In [1]: import numpy as np

In [2]: from numpy import linalg as LA

In [3]: np.set_printoptions(precision=3, suppress=True, linewidth=160)

In [4]: mat = np.load("a.npy")

In [5]: print(mat)
[[ 2. -2. -1. -2. -1.  1.  0.  0.  0.  0.  0.  0.  0.  0.  0.]
 [ 0.  1. -2. -2. -1.  2.  0.  0.  0.  0.  0.  0.  0.  0.  0.]
 [-1. -1. -1. -2. -1.  1.  0.  0.  0.  0.  0.  0.  0.  0.  0.]
 [ 0.  1. -1.  1.  0.  2.  0.  0.  0.  0.  0.  0.  0.  0.  0.]
 [-2.  1.  0.  2. -2.  0.  0.  0.  0.  0.  0.  0.  0.  0.  0.]
 [ 1. -1. -2.  1.  1. -2.  0.  0.  0.  0.  0.  0.  0.  0.  0.]
 [ 0.  0.  0.  0.  0.  0. -3. -3.  2. -3.  0. -3.  1. -2.  2.]
 [ 0.  0.  0.  0.  0.  0. -3.  2. -2. -3. -3. -2. -2.  2. -3.]
 [ 0.  0.  0.  0.  0.  0. -1. -3.  2.  3.  1. -3. -3. -1. -1.]
 [ 0.  0.  0.  0.  0.  0.  0. -1.  3.  2.  3.  2. -3. -2.  1.]
 [ 0.  0.  0.  0.  0.  0.  2. -2.  2.  2.  1.  1.  2.  0.  2.]
 [ 0.  0.  0.  0.  0.  0.  3.  3.  0. -3.  1. -2.  1.  3.  0.]
 [ 0.  0.  0.  0.  0.  0.  0. -2.  1. -1.  3.  0.  2.  1. -1.]
 [ 0.  0.  0.  0.  0.  0. -3.  3.  0. -1. -1.  3. -2.  0.  3.]
 [ 0.  0.  0.  0.  0.  0.  2.  2. -1. -2. -2. -1.  3. -2. -2.]]

In [6]: x0 = np.array([0, 1, 2, 1, 0, 2, 0, 1, 2, 2, 0, 0, 0, 0, 0])

In [7]: rhs = mat @ x0

In [8]: print(rhs)
[-4. -1. -3.  4.  3. -8. -5. -8.  7.  9.  6. -3. -2.  1. -4.]

In [9]: print(np.round(LA.solve(mat, rhs), 3) + 0)
[0. 1. 2. 1. 0. 2. 0. 1. 2. 2. 0. 0. 0. 0. 0.]

In [10]: print(np.round(LA.solve(mat, mat[:, 10]), 3) + 0)
[0. 0. 0. 0. 0. 0. 0. 0. 0. 0. 1. 0. 0. 0. 0.]

In [11]: rng = np.random.default_rng(14358)

In [12]: labels = rng.permutation(15)

In [13]: print(labels)
[10  0  5  9 13  7  1  2 14  8  4 11 12  6  3]

In [14]: M2 = mat[labels][:, labels]

In [15]: print(np.allclose(M2, mat))
False

In [16]: r0 = np.array([-3, -3])

In [17]: print(np.polyval(r0, mat[7]))
[-3. -3. -3. -3. -3. -3.  6. -9.  3.  6.  6.  3.  3. -9.  6.]

In [18]: print(np.correlate(mat[7], mat[10], "full"))
[  0.   0.   0.   0.   0.   0.  -6.   4. -10.  -5. -11. -16. -17.   0. -35.  -4. -14.  -9.  -5.  -2. -14.  10.  -6.   0.   0.   0.   0.   0.   0.]

In [19]: r0 = np.array([4, 3, 0, 4, 5, 5, 9, 8, 3, 1, 8, 1, 1, 6, 9, 0])

In [20]: arr = 4 * np.eye(16) + np.outer(r0, r0)

In [21]: print(arr)
[[20. 12.  0. 16. 20. 20. 36. 32. 12.  4. 32.  4.  4. 24. 36.  0.]
 [12. 13.  0. 12. 15. 15. 27. 24.  9.  3. 24.  3.  3. 18. 27.  0.]
 [ 0.  0.  4.  0.  0.  0.  0.  0.  0.  0.  0.  0.  0.  0.  0.  0.]
 [16. 12.  0. 20. 20. 20. 36. 32. 12.  4. 32.  4.  4. 24. 36.  0.]
 [20. 15.  0. 20. 29. 25. 45. 40. 15.  5. 40.  5.  5. 30. 45.  0.]
 [20. 15.  0. 20. 25. 29. 45. 40. 15.  5. 40.  5.  5. 30. 45.  0.]
 [36. 27.  0. 36. 45. 45. 85. 72. 27.  9. 72.  9.  9. 54. 81.  0.]
 [32. 24.  0. 32. 40. 40. 72. 68. 24.  8. 64.  8.  8. 48. 72.  0.]
 [12.  9.  0. 12. 15. 15. 27. 24. 13.  3. 24.  3.  3. 18. 27.  0.]
 [ 4.  3.  0.  4.  5.  5.  9.  8.  3.  5.  8.  1.  1.  6.  9.  0.]
 [32. 24.  0. 32. 40. 40. 72. 64. 24.  8. 68.  8.  8. 48. 72.  0.]
 [ 4.  3.  0.  4.  5.  5.  9.  8.  3.  1.  8.  5.  1.  6.  9.  0.]
 [ 4.  3.  0.  4.  5.  5.  9.  8.  3.  1.  8.  1.  5.  6.  9.  0.]
 [24. 18.  0. 24. 30. 30. 54. 48. 18.  6. 48.  6.  6. 40. 54.  0.]
 [36. 27.  0. 36. 45. 45. 81. 72. 27.  9. 72.  9.  9. 54. 85.  0.]
 [ 0.  0.  0.  0.  0.  0.  0.  0.  0.  0.  0.  0.  0.  0.  0.  4.]]

In [22]: r0, g = arr[3], arr[11]

In [23]: print(r0 @ r0)
7008.0

In [24]: pr = (r0 @ g) / (r0 @ r0) * r0

In [25]: print(g - pr)
[ 0.009  0.007  0.    -0.989  0.011  0.011  0.021  0.018  0.007  0.002  0.018  4.002  0.002  0.014  0.021  0.   ]

In [26]: print(pr)
[3.991 2.993 0.    4.989 4.989 4.989 8.979 7.982 2.993 0.998 7.982 0.998 0.998 5.986 8.979 0.   ]

In [27]: print(round((g - pr) @ r0, 3))
-0.0

In [28]: print(round(LA.norm(r0 + g) ** 2 + LA.norm(r0 - g) ** 2, 3))
14922.0
